>>> import numpy as np
>>> np.set_printoptions(suppress=True, linewidth=100)
>>> tidy = lambda a: np.round(a, 3) + 0
>>> basis = np.array([[-0.9, -1.0, -0.7, -1.2, 0.1, -0.4, 1.3, -0.6],
...     [0.5, -1.8, -1.5, -0.1, -0.4, 0.7, 0.0, -0.1]])
>>> rng = np.random.default_rng(523)
>>> feats = np.array([[0, 1],
...     [0, 1],
...     [1, 1],
...     [0, 2],
...     [1, 2],
...     [1, 0],
...     [0, 1],
...     [3, 0],
...     [3, 0],
...     [1, 2],
...     [1, 0],
...     [2, 3],
...     [0, 2],
...     [3, 2],
...     [2, 0]]) @ basis + 0.1 * rng.normal(size=(15, 8))
>>> print(tidy(feats))
[[ 0.514 -1.991 -1.623 -0.287 -0.358  0.827  0.121 -0.051]
 [ 0.454 -1.72  -1.598  0.023 -0.403  0.787 -0.096 -0.079]
 [-0.479 -2.795 -2.314 -1.213 -0.327  0.281  1.293 -0.755]
 [ 1.235 -3.793 -2.947 -0.068 -0.679  1.3    0.171 -0.138]
 [-0.002 -4.577 -3.836 -1.454 -0.893  1.054  1.302 -0.734]
 [-0.91  -0.941 -0.605 -1.108 -0.01  -0.312  1.175 -0.684]
 [ 0.502 -1.852 -1.664  0.073 -0.254  0.654  0.002 -0.249]
 [-2.605 -3.091 -2.166 -3.703  0.283 -1.222  3.841 -1.726]
 [-2.74  -2.964 -1.933 -3.367  0.298 -1.311  3.923 -1.874]
 [-0.097 -4.532 -3.558 -1.423 -0.745  1.199  1.114 -0.733]
 [-0.765 -1.141 -0.716 -1.149 -0.042 -0.261  1.34  -0.618]
 [-0.267 -7.425 -5.842 -2.755 -1.135  1.425  2.623 -1.387]
 [ 0.921 -3.609 -2.886 -0.174 -0.731  1.196 -0.229 -0.507]
 [-1.734 -6.679 -5.099 -4.02  -0.411  0.333  3.966 -2.039]
 [-1.724 -2.192 -1.474 -2.337  0.254 -0.834  2.547 -1.325]]
>>> proj = feats @ np.linalg.solve(feats.T @ feats, feats.T)
>>> print(tidy(proj @ feats[:, 4]))
[-0.358 -0.403 -0.327 -0.679 -0.893 -0.01  -0.254  0.283  0.298 -0.745 -0.042 -1.135 -0.731 -0.411
  0.254]
>>> print(tidy(np.trace(proj)))
8.0
>>> print(np.allclose(proj @ proj, proj))
True
>>> A2 = np.array([[3, -2], [3, -2], [1, 3], [3, -2], [1, 0], [1, 1], [-2, 2], [1, 2]])
>>> print(tidy(np.einsum("ij->j", feats)))
[ -7.699 -49.303 -38.26  -22.962  -5.154   5.116  23.092 -12.899]
>>> print(np.linalg.matrix_rank(np.vstack([feats, A2.T])))
8
